$ python -q
>>> import numpy as np
>>> np.set_printoptions(precision=3, suppress=True, linewidth=140, sign=" ")
>>> tidy = lambda a: np.round(a, 3) + 0
>>> A2 = np.array([[4], [-1], [-1], [-2], [-4], [-1], [4], [3]])
>>> Z = np.array([[-1, -1, 4, -5, 1, -4, -5, -3]])
>>> M = A2 @ Z
>>> print(M)
[[ -4  -4  16 -20   4 -16 -20 -12]
 [  1   1  -4   5  -1   4   5   3]
 [  1   1  -4   5  -1   4   5   3]
 [  2   2  -8  10  -2   8  10   6]
 [  4   4 -16  20  -4  16  20  12]
 [  1   1  -4   5  -1   4   5   3]
 [ -4  -4  16 -20   4 -16 -20 -12]
 [ -3  -3  12 -15   3 -12 -15  -9]]
>>> x = np.array([7, 2, 2, 6, 3, 2, 2, 9])
>>> M @ (2 * x)
array([-584,  146,  146,  292,  584,  146, -584, -438])
>>> (M @ x).argmax()
np.int64(4)
>>> M @ x
array([-292,   73,   73,  146,  292,   73, -292, -219])
>>> np.sign((M @ x).round(6))
array([-1,  1,  1,  1,  1,  1, -1, -1])
>>> M * x
array([[ -28,   -8,   32, -120,   12,  -32,  -40, -108],
       [   7,    2,   -8,   30,   -3,    8,   10,   27],
       [   7,    2,   -8,   30,   -3,    8,   10,   27],
       [  14,    4,  -16,   60,   -6,   16,   20,   54],
       [  28,    8,  -32,  120,  -12,   32,   40,  108],
       [   7,    2,   -8,   30,   -3,    8,   10,   27],
       [ -28,   -8,   32, -120,   12,  -32,  -40, -108],
       [ -21,   -6,   24,  -90,    9,  -24,  -30,  -81]])
>>> print(np.argsort(-np.linalg.norm(M, axis=0).round(6), kind="stable")[:3])
[ 3  6  2]
>>> G = M.T @ M
>>> tidy(np.linalg.svd(M, compute_uv=False) ** 2)
array([ 6016.,     0.,     0.,     0.,     0.,     0.,     0.,     0.])
>>> print(np.linalg.matrix_rank(G))
1
>>> np.allclose(G, G.T)
True
>>> rng = np.random.default_rng(471)
>>> ang = np.sort(rng.uniform(-2, 2, 23))
>>> J = np.c_[ang, ang ** 2, ang ** 3] @ np.array([[1, -1, -1, -2, -1, 2, -2, 1, -2],
...     [1, 1, -2, 2, -2, 0, 2, 1, 2],
...     [2, 0, -1, 2, 1, 2, -1, -1, 0]])
>>> print(tidy(J))
[[-12.974   5.752   1.759  -3.323 -13.067 -18.726  18.917   9.265  11.503]
 [ -7.146   4.133   0.561   0.173  -7.531 -11.279  12.311   4.992   8.265]
 [ -6.214   3.824   0.408   0.646  -6.593 -10.038  11.148   4.288   7.648]
 [ -5.855   3.699   0.353   0.819  -6.226  -9.554  10.688   4.014   7.398]
 [ -1.386   1.595   0.017   1.925  -1.247  -2.981   3.822   0.511   3.19 ]
 [ -1.375   1.587   0.018   1.922  -1.233  -2.962   3.799   0.502   3.174]
 [ -0.647   0.931   0.1     1.458  -0.304  -1.578   2.065  -0.04    1.863]
 [ -0.376   0.572   0.143   1.009   0.009  -0.947   1.211  -0.174   1.143]
 [ -0.055   0.061   0.051   0.121   0.051  -0.116   0.122  -0.054   0.122]
 [  0.455  -0.212  -0.52   -0.367  -0.463   0.667  -0.452   0.37   -0.424]
 [  0.636  -0.236  -0.725  -0.361  -0.615   0.871  -0.527   0.47   -0.471]
 [  0.703  -0.241  -0.801  -0.349  -0.667   0.944  -0.549   0.503  -0.482]
 [  0.834  -0.247  -0.946  -0.313  -0.764   1.082  -0.586   0.561  -0.495]
 [  1.411  -0.239  -1.556  -0.037  -1.114   1.65   -0.699   0.749  -0.478]
 [  1.562  -0.231  -1.709   0.056  -1.191   1.793  -0.721   0.785  -0.462]
 [  2.096  -0.193  -2.238   0.424  -1.429   2.288  -0.79    0.882  -0.385]
 [  3.181  -0.089  -3.261   1.289  -1.795   3.27   -0.91    0.982  -0.177]
 [  5.28    0.145  -5.116   3.168  -2.239   5.135  -1.148   0.965   0.291]
 [  7.044   0.35   -6.597   4.844  -2.453   6.693  -1.371   0.828   0.701]
 [  7.794   0.438  -7.212   5.573  -2.514   7.356  -1.473   0.747   0.875]
 [ 12.96    1.028 -11.283  10.727  -2.613  11.931  -2.279  -0.046   2.056]
 [ 15.332   1.291 -13.085  13.14   -2.526  14.041  -2.698  -0.506   2.581]
 [ 19.061   1.692 -15.856  16.966  -2.275  17.369  -3.406  -1.311   3.385]]
>>> rk = np.linalg.matrix_rank(J)
>>> rk
np.int64(3)
>>> N = np.linalg.svd(J)[2][rk:].T
>>> N.shape
(9, 6)
